$ ipython --no-banner

In [1]: import numpy as np

In [2]: np.set_printoptions(precision=2, suppress=True, linewidth=140, floatmode="fixed")

In [3]: def rd(a):
   ...:     return np.round(a, 2) + 0
   ...: 

In [4]: rng = np.random.default_rng(196941)

In [5]: z = rng.integers(0, 3, 6)

In [6]: W0 = (z[:, None] == z) * -3 + np.eye(6)

In [7]: W0
Out[7]: 
array([[-2.00,  0.00, -3.00,  0.00, -3.00,  0.00],
       [ 0.00, -2.00,  0.00,  0.00,  0.00,  0.00],
       [-3.00,  0.00, -2.00,  0.00, -3.00,  0.00],
       [ 0.00,  0.00,  0.00, -2.00,  0.00, -3.00],
       [-3.00,  0.00, -3.00,  0.00, -2.00,  0.00],
       [ 0.00,  0.00,  0.00, -3.00,  0.00, -2.00]])

In [8]: u = np.array([-5, -5, -2])

In [9]: np.cross(W0[5, :3], W0[3, :3])
Out[9]: array([0.00, 0.00, 0.00])

In [10]: np.convolve(W0[5], u)
Out[10]: array([ 0.00,  0.00,  0.00, 15.00, 15.00, 16.00, 10.00,  4.00])

In [11]: w, vecs = np.linalg.eigh(W0)

In [12]: x0 = np.array([-2, 2, 2, -1, 2, -2])

In [13]: np.abs(W0).sum(axis=1).max(), np.abs(w).max()
Out[13]: (np.float64(8.0), np.float64(8.0))

In [14]: rd(x0 @ W0 @ x0 / (x0 @ x0)), w[0], rd(w[-1])
Out[14]: (np.float64(-1.43), np.float64(-8.0), np.float64(1.0))

In [15]: x0 @ W0 @ x0
Out[15]: np.float64(-30.0)

In [16]: W0.inv()
Traceback (most recent call last):
  Cell In[16], line 1
    W0.inv()
AttributeError: 'numpy.ndarray' object has no attribute 'inv'


In [17]: np.allclose(W0 @ W0.T, W0.T @ W0)
Out[17]: True

In [18]: rd(np.sort(np.abs(np.linalg.eigvals(W0))))
Out[18]: array([1.00, 1.00, 1.00, 2.00, 5.00, 8.00])

In [19]: W0 @ W0
Out[19]: 
array([[22.00,  0.00, 21.00,  0.00, 21.00,  0.00],
       [ 0.00,  4.00,  0.00,  0.00,  0.00,  0.00],
       [21.00,  0.00, 22.00,  0.00, 21.00,  0.00],
       [ 0.00,  0.00,  0.00, 13.00,  0.00, 12.00],
       [21.00,  0.00, 21.00,  0.00, 22.00,  0.00],
       [ 0.00,  0.00,  0.00, 12.00,  0.00, 13.00]])

In [20]: (W0 + W0.T) / 2
Out[20]: 
array([[-2.00,  0.00, -3.00,  0.00, -3.00,  0.00],
       [ 0.00, -2.00,  0.00,  0.00,  0.00,  0.00],
       [-3.00,  0.00, -2.00,  0.00, -3.00,  0.00],
       [ 0.00,  0.00,  0.00, -2.00,  0.00, -3.00],
       [-3.00,  0.00, -3.00,  0.00, -2.00,  0.00],
       [ 0.00,  0.00,  0.00, -3.00,  0.00, -2.00]])

In [21]: np.trace(W0)
Out[21]: np.float64(-12.0)

In [22]: w, vecs = np.linalg.eigh(W0)

In [23]: rd(np.linalg.eigvalsh(W0 + 2 * np.eye(6)))
Out[23]: array([-6.00, -3.00,  0.00,  3.00,  3.00,  3.00])

In [24]: rd(vecs.T @ W0 @ vecs)
Out[24]: 
array([[-8.00,  0.00,  0.00,  0.00,  0.00,  0.00],
       [ 0.00, -5.00,  0.00,  0.00,  0.00,  0.00],
       [ 0.00,  0.00, -2.00,  0.00,  0.00,  0.00],
       [ 0.00,  0.00,  0.00,  1.00,  0.00,  0.00],
       [ 0.00,  0.00,  0.00,  0.00,  1.00,  0.00],
       [ 0.00,  0.00,  0.00,  0.00,  0.00,  1.00]])

In [25]: rd(vecs @ np.diag(w) @ vecs.T)
Out[25]: 
array([[-2.00,  0.00, -3.00,  0.00, -3.00,  0.00],
       [ 0.00, -2.00,  0.00,  0.00,  0.00,  0.00],
       [-3.00,  0.00, -2.00,  0.00, -3.00,  0.00],
       [ 0.00,  0.00,  0.00, -2.00,  0.00, -3.00],
       [-3.00,  0.00, -3.00,  0.00, -2.00,  0.00],
       [ 0.00,  0.00,  0.00, -3.00,  0.00, -2.00]])

In [26]: rd(vecs.T @ vecs)
Out[26]: 
array([[1.00, 0.00, 0.00, 0.00, 0.00, 0.00],
       [0.00, 1.00, 0.00, 0.00, 0.00, 0.00],
       [0.00, 0.00, 1.00, 0.00, 0.00, 0.00],
       [0.00, 0.00, 0.00, 1.00, 0.00, 0.00],
       [0.00, 0.00, 0.00, 0.00, 1.00, 0.00],
       [0.00, 0.00, 0.00, 0.00, 0.00, 1.00]])

In [27]: w.sum(), np.trace(W0)
Out[27]: (np.float64(-12.0), np.float64(-12.0))

In [28]: rd(w)
Out[28]: array([-8.00, -5.00, -2.00,  1.00,  1.00,  1.00])

In [29]: E = np.load("test14.npy")

In [30]: E
Out[30]: 
array([[-2.61,  5.74,  1.16,  0.70,  0.12, -0.61, -0.66],
       [-1.69,  7.37,  2.40,  3.27, -0.92, -4.07,  1.93],
       [-0.45,  2.84,  1.41, -1.63,  3.76,  0.34, -0.71],
       [ 3.58, -0.18, -1.27, -0.90, -7.13, -2.26, -3.89],
       [-3.24, -2.98, -0.56, -2.91, -5.18,  0.29, -6.34],
       [-0.45,  0.63, -2.61,  2.23,  4.49, -4.62,  6.32],
       [ 0.85, -5.57,  2.47,  3.73, -6.11,  2.74,  1.46],
       [-0.13, -4.42,  2.20,  0.33, -0.52,  5.77,  3.51],
       [-0.09, -1.17,  2.80,  5.40,  9.10,  0.78, -2.99],
       [-2.88, -3.08, -2.02,  3.03,  0.84, -7.13,  4.26],
       [ 5.90, -6.74, -3.47, -5.63,  2.29, -0.40,  0.94],
       [ 4.66,  9.41, -2.28,  0.48, -0.14, -0.02,  3.08]])

In [31]: hat = E @ np.linalg.solve(E.T @ E, E.T)

In [32]: np.allclose(hat @ hat, hat)
Out[32]: True

In [33]: rd(np.diag(hat))
Out[33]: array([0.18, 0.69, 0.36, 0.61, 0.54, 0.43, 0.63, 0.51, 0.93, 0.60, 0.76, 0.76])

In [34]: rd(np.linalg.eigvalsh(hat))
Out[34]: array([0.00, 0.00, 0.00, 0.00, 0.00, 1.00, 1.00, 1.00, 1.00, 1.00, 1.00, 1.00])

In [35]: z = rng.permutation(7)

In [36]: A2 = E[:, z] * rng.choice([-1, 1], 7)

In [37]: A2
Out[37]: 
array([[-0.66, -1.16,  0.12,  0.61,  2.61,  5.74,  0.70],
       [ 1.93, -2.40, -0.92,  4.07,  1.69,  7.37,  3.27],
       [-0.71, -1.41,  3.76, -0.34,  0.45,  2.84, -1.63],
       [-3.89,  1.27, -7.13,  2.26, -3.58, -0.18, -0.90],
       [-6.34,  0.56, -5.18, -0.29,  3.24, -2.98, -2.91],
       [ 6.32,  2.61,  4.49,  4.62,  0.45,  0.63,  2.23],
       [ 1.46, -2.47, -6.11, -2.74, -0.85, -5.57,  3.73],
       [ 3.51, -2.20, -0.52, -5.77,  0.13, -4.42,  0.33],
       [-2.99, -2.80,  9.10, -0.78,  0.09, -1.17,  5.40],
       [ 4.26,  2.02,  0.84,  7.13,  2.88, -3.08,  3.03],
       [ 0.94,  3.47,  2.29,  0.40, -5.90, -6.74, -5.63],
       [ 3.08,  2.28, -0.14,  0.02, -4.66,  9.41,  0.48]])

In [38]: U, _, VT = np.linalg.svd(E.T @ A2)

In [39]: rd(np.linalg.lstsq(E, A2)[0])
Out[39]: 
array([[ 0.00,  0.00,  0.00,  0.00, -1.00,  0.00,  0.00],
       [ 0.00,  0.00,  0.00,  0.00,  0.00,  1.00,  0.00],
       [ 0.00, -1.00,  0.00,  0.00,  0.00,  0.00,  0.00],
       [ 0.00,  0.00,  0.00,  0.00,  0.00,  0.00,  1.00],
       [ 0.00,  0.00,  1.00,  0.00,  0.00,  0.00,  0.00],
       [ 0.00,  0.00,  0.00, -1.00,  0.00,  0.00,  0.00],
       [ 1.00,  0.00,  0.00,  0.00,  0.00,  0.00,  0.00]])

In [40]: A2 = np.c_[E[:, :4] @ np.array([[-1, -1, 1, -1], [2, 1, 0, 0], [2, 0, -2, -1], [0, 0, -1, 1]]), np.array([2, 2, 3, 2, 3, 0, 2, 3, 2, 2, 1, 1])]

In [41]: rd(A2)
Out[41]: 
array([[ 16.41,   8.35,  -5.63,   2.15,   2.00],
       [ 21.23,   9.06,  -9.76,   2.56,   2.00],
       [  8.95,   3.29,  -1.64,  -2.59,   3.00],
       [ -6.48,  -3.76,   7.02,  -3.21,   2.00],
       [ -3.84,   0.26,   0.79,   0.89,   3.00],
       [ -3.51,   1.08,   2.54,   5.29,   0.00],
       [ -7.05,  -6.42,  -7.82,   0.41,   2.00],
       [ -4.31,  -4.29,  -4.86,  -1.74,   3.00],
       [  3.35,  -1.08, -11.09,   2.69,   2.00],
       [ -7.32,  -0.20,  -1.87,   7.93,   2.00],
       [-26.32, -12.64,  18.47,  -8.06,   1.00],
       [  9.60,   4.75,   8.74,  -1.90,   1.00]])

In [42]: rd(np.linalg.norm(A2 - E @ np.linalg.lstsq(E, A2)[0], axis=0))
Out[42]: array([0.00, 0.00, 0.00, 0.00, 6.67])

In [43]: W2 = A2[[6, 10]].astype(float)

In [44]: for _ in range(3):
    ...:     z = np.linalg.norm(A2[:, None] - W2, axis=-1).argmin(axis=1)
    ...:     W2 = np.array([A2[z == j].mean(axis=0) for j in range(2)])
    ...: 

In [45]: z
Out[45]: array([0, 0, 0, 0, 0, 0, 0, 0, 0, 0, 1, 0])

In [46]: np.bincount(z)
Out[46]: array([11,  1])

In [47]: rd(W2)
Out[47]: 
array([[  2.46,   1.00,  -2.14,   1.13,   2.00],
       [-26.32, -12.64,  18.47,  -8.06,   1.00]])

In [48]: np.abs(W2[1] - W2[0]).argmax()
Out[48]: np.int64(0)

In [49]: rd(W2[1] - W2[0])
Out[49]: array([-28.78, -13.64,  20.61,  -9.19,  -1.00])

In [50]: theta = np.radians(180)

In [51]: r_ = np.eye(7)

In [52]: r_[2, 2] = r_[0, 0] = np.cos(theta)

In [53]: r_[2, 0], r_[0, 2] = -np.sin(theta), np.sin(theta)

In [54]: rd(r_)
Out[54]: 
array([[-1.00,  0.00,  0.00,  0.00,  0.00,  0.00,  0.00],
       [ 0.00,  1.00,  0.00,  0.00,  0.00,  0.00,  0.00],
       [ 0.00,  0.00, -1.00,  0.00,  0.00,  0.00,  0.00],
       [ 0.00,  0.00,  0.00,  1.00,  0.00,  0.00,  0.00],
       [ 0.00,  0.00,  0.00,  0.00,  1.00,  0.00,  0.00],
       [ 0.00,  0.00,  0.00,  0.00,  0.00,  1.00,  0.00],
       [ 0.00,  0.00,  0.00,  0.00,  0.00,  0.00,  1.00]])

In [55]: A2 = E @ r_.T

In [56]: rd(np.abs(A2 - E).max(axis=0))
Out[56]: array([11.80,  0.00,  6.94,  0.00,  0.00,  0.00,  0.00])

In [57]: rd(np.linalg.det(r_)), np.trace(r_)
Out[57]: (np.float64(1.0), np.float64(3.0))

In [58]: rd(A2)
Out[58]: 
array([[ 2.61,  5.74, -1.16,  0.70,  0.12, -0.61, -0.66],
       [ 1.69,  7.37, -2.40,  3.27, -0.92, -4.07,  1.93],
       [ 0.45,  2.84, -1.41, -1.63,  3.76,  0.34, -0.71],
       [-3.58, -0.18,  1.27, -0.90, -7.13, -2.26, -3.89],
       [ 3.24, -2.98,  0.56, -2.91, -5.18,  0.29, -6.34],
       [ 0.45,  0.63,  2.61,  2.23,  4.49, -4.62,  6.32],
       [-0.85, -5.57, -2.47,  3.73, -6.11,  2.74,  1.46],
       [ 0.13, -4.42, -2.20,  0.33, -0.52,  5.77,  3.51],
       [ 0.09, -1.17, -2.80,  5.40,  9.10,  0.78, -2.99],
       [ 2.88, -3.08,  2.02,  3.03,  0.84, -7.13,  4.26],
       [-5.90, -6.74,  3.47, -5.63,  2.29, -0.40,  0.94],
       [-4.66,  9.41,  2.28,  0.48, -0.14, -0.02,  3.08]])

In [59]: arr = np.load("mat.npy")

In [60]: arr
Out[60]: 
array([[-2,  0,  0,  0,  0,  0],
       [ 0,  2,  0,  0,  0,  0],
       [ 0,  0,  2,  0,  0,  0],
       [ 0,  0,  0, -1,  0,  0],
       [ 0,  0,  0,  0, -2,  0],
       [ 0,  0,  0,  0,  0, -1]])

In [61]: z = rng.permutation(6)

In [62]: z
Out[62]: array([3, 2, 1, 5, 4, 0])

In [63]: A2 = arr[z][:, z]

In [64]: np.trace(A2)
Out[64]: np.int64(-2)

In [65]: rd(np.linalg.det(A2)), rd(np.linalg.det(arr[z]))
Out[65]: (np.float64(16.0), np.float64(-16.0))

In [66]: np.diag(A2)
Out[66]: array([-1,  2,  2, -1, -2, -2])

In [67]: rd(np.sort(np.abs(np.linalg.eigvals(A2))))
Out[67]: array([1.00, 1.00, 2.00, 2.00, 2.00, 2.00])

In [68]: np.allclose(A2, arr)
Out[68]: False
